>>> import numpy as np
>>> np.set_printoptions(precision=2, suppress=True, linewidth=200, floatmode="fixed")
>>> def tidy(a):
...     return np.round(a, 2) + 0
... 
>>> W0 = np.load("x.npy")
>>> W0
array([[ 0,  0,  0,  0, -1,  0,  0],
       [ 0,  0,  0,  0,  0,  0, -5],
       [ 0,  0,  0,  1,  0,  0,  0],
       [ 1,  0,  0,  0,  0,  0,  0],
       [ 0,  0, -5,  0,  0,  0,  0],
       [ 0,  0,  0,  0,  0,  4,  0],
       [ 0, -5,  0,  0,  0,  0,  0]])
>>> W0 @ W0.T
array([[ 1,  0,  0,  0,  0,  0,  0],
       [ 0, 25,  0,  0,  0,  0,  0],
       [ 0,  0,  1,  0,  0,  0,  0],
       [ 0,  0,  0,  1,  0,  0,  0],
       [ 0,  0,  0,  0, 25,  0,  0],
       [ 0,  0,  0,  0,  0, 16,  0],
       [ 0,  0,  0,  0,  0,  0, 25]])
>>> tidy(np.linalg.svd(W0, compute_uv=False))
array([5.00, 5.00, 5.00, 4.00, 1.00, 1.00, 1.00])
>>> W0[:, 1] @ W0[:, 2]
np.int64(0)
>>> np.flatnonzero(np.linalg.matrix_power((W0 != 0) + (W0.T != 0) + np.eye(7), 7)[4])
array([0, 2, 3, 4])
>>> (W0 != 0).astype(int)
array([[0, 0, 0, 0, 1, 0, 0],
       [0, 0, 0, 0, 0, 0, 1],
       [0, 0, 0, 1, 0, 0, 0],
       [1, 0, 0, 0, 0, 0, 0],
       [0, 0, 1, 0, 0, 0, 0],
       [0, 0, 0, 0, 0, 1, 0],
       [0, 1, 0, 0, 0, 0, 0]])
>>> W0 @ W0
array([[ 0,  0,  5,  0,  0,  0,  0],
       [ 0, 25,  0,  0,  0,  0,  0],
       [ 1,  0,  0,  0,  0,  0,  0],
       [ 0,  0,  0,  0, -1,  0,  0],
       [ 0,  0,  0, -5,  0,  0,  0],
       [ 0,  0,  0,  0,  0, 16,  0],
       [ 0,  0,  0,  0,  0,  0, 25]])
>>> r0, g = W0[3], W0[6]
>>> r0 @ g
np.int64(0)
>>> r0 @ r0
np.int64(1)
>>> p = (r0 @ g) / (r0 @ r0) * r0
>>> g - p
array([ 0.00, -5.00,  0.00,  0.00,  0.00,  0.00,  0.00])
>>> p
array([0.00, 0.00, 0.00, 0.00, 0.00, 0.00, 0.00])
>>> np.outer(r0, g)
array([[ 0, -5,  0,  0,  0,  0,  0],
       [ 0,  0,  0,  0,  0,  0,  0],
       [ 0,  0,  0,  0,  0,  0,  0],
       [ 0,  0,  0,  0,  0,  0,  0],
       [ 0,  0,  0,  0,  0,  0,  0],
       [ 0,  0,  0,  0,  0,  0,  0],
       [ 0,  0,  0,  0,  0,  0,  0]])
>>> tidy(np.linalg.norm(r0 + g) ** 2 + np.linalg.norm(r0 - g) ** 2)
np.float64(52.0)
>>> other = W0 / np.sqrt((W0 ** 2).mean(axis=1, keepdims=True))
>>> np.linalg.matrix_rank(W0 - W0.mean(axis=1, keepdims=True))
np.int64(6)
>>> tidy(W0 - W0.mean(axis=1, keepdims=True))
array([[ 0.14,  0.14,  0.14,  0.14, -0.86,  0.14,  0.14],
       [ 0.71,  0.71,  0.71,  0.71,  0.71,  0.71, -4.29],
       [-0.14, -0.14, -0.14,  0.86, -0.14, -0.14, -0.14],
       [ 0.86, -0.14, -0.14, -0.14, -0.14, -0.14, -0.14],
       [ 0.71,  0.71, -4.29,  0.71,  0.71,  0.71,  0.71],
       [-0.57, -0.57, -0.57, -0.57, -0.57,  3.43, -0.57],
       [ 0.71, -4.29,  0.71,  0.71,  0.71,  0.71,  0.71]])
>>> tidy(other[6])
array([ 0.00, -2.65,  0.00,  0.00,  0.00,  0.00,  0.00])
>>> rng = np.random.default_rng(60)
>>> labels = rng.permutation(7)
>>> other = W0[:, labels] * rng.choice([-1, 1], 7)
>>> other
array([[ 0, -1,  0,  0,  0,  0,  0],
       [ 0,  0,  0, -5,  0,  0,  0],
       [ 0,  0,  0,  0,  1,  0,  0],
       [ 0,  0,  1,  0,  0,  0,  0],
       [ 0,  0,  0,  0,  0, -5,  0],
       [ 4,  0,  0,  0,  0,  0,  0],
       [ 0,  0,  0,  0,  0,  0,  5]])
>>> U, _, Vt = np.linalg.svd(W0.T @ other)
>>> tidy(np.linalg.lstsq(W0, other)[0])
array([[ 0.00,  0.00,  1.00,  0.00,  0.00,  0.00,  0.00],
       [ 0.00,  0.00,  0.00,  0.00,  0.00,  0.00, -1.00],
       [ 0.00,  0.00,  0.00,  0.00,  0.00,  1.00,  0.00],
       [ 0.00,  0.00,  0.00,  0.00,  1.00,  0.00,  0.00],
       [ 0.00,  1.00,  0.00,  0.00,  0.00,  0.00,  0.00],
       [ 1.00,  0.00,  0.00,  0.00,  0.00,  0.00,  0.00],
       [ 0.00,  0.00,  0.00,  1.00,  0.00,  0.00,  0.00]])
>>> F = np.loadtxt("test9.csv", delimiter=",")
>>> F
array([[1.00, 0.20, 0.04, 0.01, 0.00, 0.00],
       [0.20, 1.00, 0.20, 0.04, 0.01, 0.00],
       [0.04, 0.20, 1.00, 0.20, 0.04, 0.01],
       [0.01, 0.04, 0.20, 1.00, 0.20, 0.04],
       [0.00, 0.01, 0.04, 0.20, 1.00, 0.20],
       [0.00, 0.00, 0.01, 0.04, 0.20, 1.00]])
>>> evals, V = np.linalg.eigh(F)
>>> tidy(V.T @ F @ V)
array([[0.69, 0.00, 0.00, 0.00, 0.00, 0.00],
       [0.00, 0.76, 0.00, 0.00, 0.00, 0.00],
       [0.00, 0.00, 0.87, 0.00, 0.00, 0.00],
       [0.00, 0.00, 0.00, 1.03, 0.00, 0.00],
       [0.00, 0.00, 0.00, 0.00, 1.24, 0.00],
       [0.00, 0.00, 0.00, 0.00, 0.00, 1.42]])
>>> np.abs(V[:, -1]).round(6).argmax()
np.int64(2)
>>> tidy(evals)
array([0.69, 0.76, 0.87, 1.03, 1.24, 1.42])
>>> r0 = np.array([2, 5, 3])
>>> tidy(np.correlate(F[1], F[2], "full"))
array([0.00, 0.02, 0.08, 0.41, 1.08, 0.42, 0.12, 0.03, 0.00, 0.00, 0.00])
>>> tidy(np.array([np.convolve(row, r0, "same") for row in F]))
array([[5.40, 4.08, 0.82, 0.17, 0.03, 0.00],
       [3.00, 6.00, 4.08, 0.82, 0.17, 0.03],
       [0.60, 3.12, 6.00, 4.08, 0.82, 0.17],
       [0.13, 0.63, 3.12, 6.00, 4.08, 0.80],
       [0.02, 0.13, 0.63, 3.12, 6.00, 4.00],
       [0.00, 0.02, 0.13, 0.63, 3.12, 5.60]])
>>> theta = np.radians(178)
>>> r_ = np.eye(6)
>>> r_[2, 2] = r_[4, 4] = np.cos(theta)
>>> r_[2, 4], r_[4, 2] = -np.sin(theta), np.sin(theta)
>>> tidy(r_)
array([[ 1.00,  0.00,  0.00,  0.00,  0.00,  0.00],
       [ 0.00,  1.00,  0.00,  0.00,  0.00,  0.00],
       [ 0.00,  0.00, -1.00,  0.00, -0.03,  0.00],
       [ 0.00,  0.00,  0.00,  1.00,  0.00,  0.00],
       [ 0.00,  0.00,  0.03,  0.00, -1.00,  0.00],
       [ 0.00,  0.00,  0.00,  0.00,  0.00,  1.00]])
>>> other = F @ r_.T
>>> np.allclose(F @ F.T, other @ other.T)
True
>>> tidy(other)
array([[ 1.00,  0.20, -0.04,  0.01,  0.00,  0.00],
       [ 0.20,  1.00, -0.20,  0.04,  0.00,  0.00],
       [ 0.04,  0.20, -1.00,  0.20, -0.01,  0.01],
       [ 0.01,  0.04, -0.21,  1.00, -0.19,  0.04],
       [ 0.00,  0.01, -0.07,  0.20, -1.00,  0.20],
       [ 0.00,  0.00, -0.02,  0.04, -0.20,  1.00]])
>>> np.allclose(np.linalg.norm(F, axis=1), np.linalg.norm(other, axis=1))
True
>>> r0 = np.array([-3, -3, -2, -2]) + 0.5
>>> mat = np.outer(r0, r0) / (r0 @ r0)
>>> tidy(mat)
array([[0.37, 0.37, 0.22, 0.22],
       [0.37, 0.37, 0.22, 0.22],
       [0.22, 0.22, 0.13, 0.13],
       [0.22, 0.22, 0.13, 0.13]])
>>> tidy(np.linalg.norm(mat) ** 2 / np.linalg.norm(mat, 2) ** 2)
np.float64(1.0)
>>> tidy(np.linalg.norm(mat[0], 1)), tidy(np.linalg.norm(mat[0], np.inf))
(np.float64(1.18), np.float64(0.37))
>>> tidy(np.linalg.norm(mat, axis=1))
array([0.61, 0.61, 0.36, 0.36])
>>> tidy(np.linalg.norm(mat, 2))
np.float64(1.0)
>>> tidy(np.linalg.norm(mat[0] - mat[3]))
np.float64(0.24)
>>> other = mat / np.sqrt((mat ** 2).mean(axis=1, keepdims=True))
>>> np.linalg.matrix_rank(other) == np.linalg.matrix_rank(mat)
np.True_
>>> np.abs(np.diag(np.linalg.qr(mat)[1])) > 1e-9
array([ True, False, False, False])
>>> np.linalg.lstsq(mat[:-1].T, mat[-1])[2]
np.int32(1)
>>> U, sv, Vt = np.linalg.svd(mat)
>>> np.argmax(sv[:-1] / (sv[1:] + 1e-6)) + 1
np.int64(1)
>>> other = U[:, :1] @ np.diag(sv[:1]) @ Vt[:1]
>>> np.linalg.matrix_rank(mat, rtol=0.05)
np.int64(1)
>>> tidy(other)
array([[0.37, 0.37, 0.22, 0.22],
       [0.37, 0.37, 0.22, 0.22],
       [0.22, 0.22, 0.13, 0.13],
       [0.22, 0.22, 0.13, 0.13]])
>>> tidy(np.linalg.norm(mat - other) / np.linalg.norm(mat))
np.float64(0.0)
>>> (mat - mat.T) / 2
array([[0.00, 0.00, 0.00, 0.00],
       [0.00, 0.00, 0.00, 0.00],
       [0.00, 0.00, 0.00, 0.00],
       [0.00, 0.00, 0.00, 0.00]])
>>> tidy(mat @ mat)
array([[0.37, 0.37, 0.22, 0.22],
       [0.37, 0.37, 0.22, 0.22],
       [0.22, 0.22, 0.13, 0.13],
       [0.22, 0.22, 0.13, 0.13]])
>>> tidy(np.sort(np.abs(np.linalg.eigvals(mat))))
array([0.00, 0.00, 0.00, 1.00])
>>> mat.inv()
Traceback (most recent call last):
  File "<python-input-68>", line 1, in <module>
    mat.inv()
    ^^^^^^^
AttributeError: 'numpy.ndarray' object has no attribute 'inv'
>>> assert mat == mat.T
Traceback (most recent call last):
  File "<python-input-69>", line 1, in <module>
    assert mat == mat.T
           ^^^^^^^^^^^^
ValueError: The truth value of an array with more than one element is ambiguous. Use a.any() or a.all()
>>> feats = np.load("m.npy")
>>> feats
array([[-1.40, -2.10, -0.70,  0.80, -0.90],
       [ 0.40, -1.21, -0.40,  0.40, -2.00],
       [-0.80,  0.88,  0.30,  0.40, -0.80],
       [-1.60,  2.43,  0.80,  1.40,  1.50],
       [ 0.50, -1.82, -0.60, -1.50,  0.80],
       [-1.80,  1.51,  0.50, -1.80,  0.40],
       [-0.10, -1.52, -0.50,  0.50,  0.80],
       [-1.00, -0.90, -0.30, -1.00, -0.10],
       [-0.20, -0.02,  0.00, -0.60, -1.60],
       [ 0.20, -2.39, -0.80, -0.50,  0.40],
       [-0.80, -2.40, -0.80, -0.70, -0.40],
       [ 0.30, -5.11, -1.70,  1.40,  0.80],
       [-0.70, -0.89, -0.30,  1.90, -0.50],
       [ 1.20,  2.15,  0.70, -1.20, -0.50],
       [-0.20,  0.59,  0.20, -0.20, -0.20],
       [-0.10,  1.55,  0.50,  0.00,  0.40],
       [-0.20,  3.64,  1.20,  1.00,  0.20],
       [ 1.80,  2.09,  0.70,  0.60, -1.20],
       [-0.70, -2.41, -0.80, -1.40,  2.10],
       [ 0.30, -1.46, -0.50, -0.10,  1.40],
       [ 1.10,  0.92,  0.30,  0.20, -1.70]])
>>> gram = np.cov(feats, rowvar=False)
>>> tidy(np.polyfit(feats[:, 0], feats[:, 4], 1))
array([-0.37, -0.12])
>>> tidy(gram)
array([[ 0.85,  0.11,  0.04,  0.01, -0.31],
       [ 0.11,  4.57,  1.52,  0.08, -0.48],
       [ 0.04,  1.52,  0.50,  0.03, -0.16],
       [ 0.01,  0.08,  0.03,  1.06, -0.16],
       [-0.31, -0.48, -0.16, -0.16,  1.20]])
>>> tidy(np.linalg.eigvalsh(gram)[::-1])
array([5.15, 1.37, 1.02, 0.65, 0.00])
>>> np.median(feats, axis=0)
array([-0.20, -0.89, -0.30,  0.00, -0.10])
>>> gram.shape
(5, 5)
>>> tidy(feats.std(axis=0))
array([0.90, 2.09, 0.69, 1.00, 1.07])
>>> np.argwhere(np.triu(np.abs(np.corrcoef(feats.T)) > 0.8, 1))
array([[1, 2]])
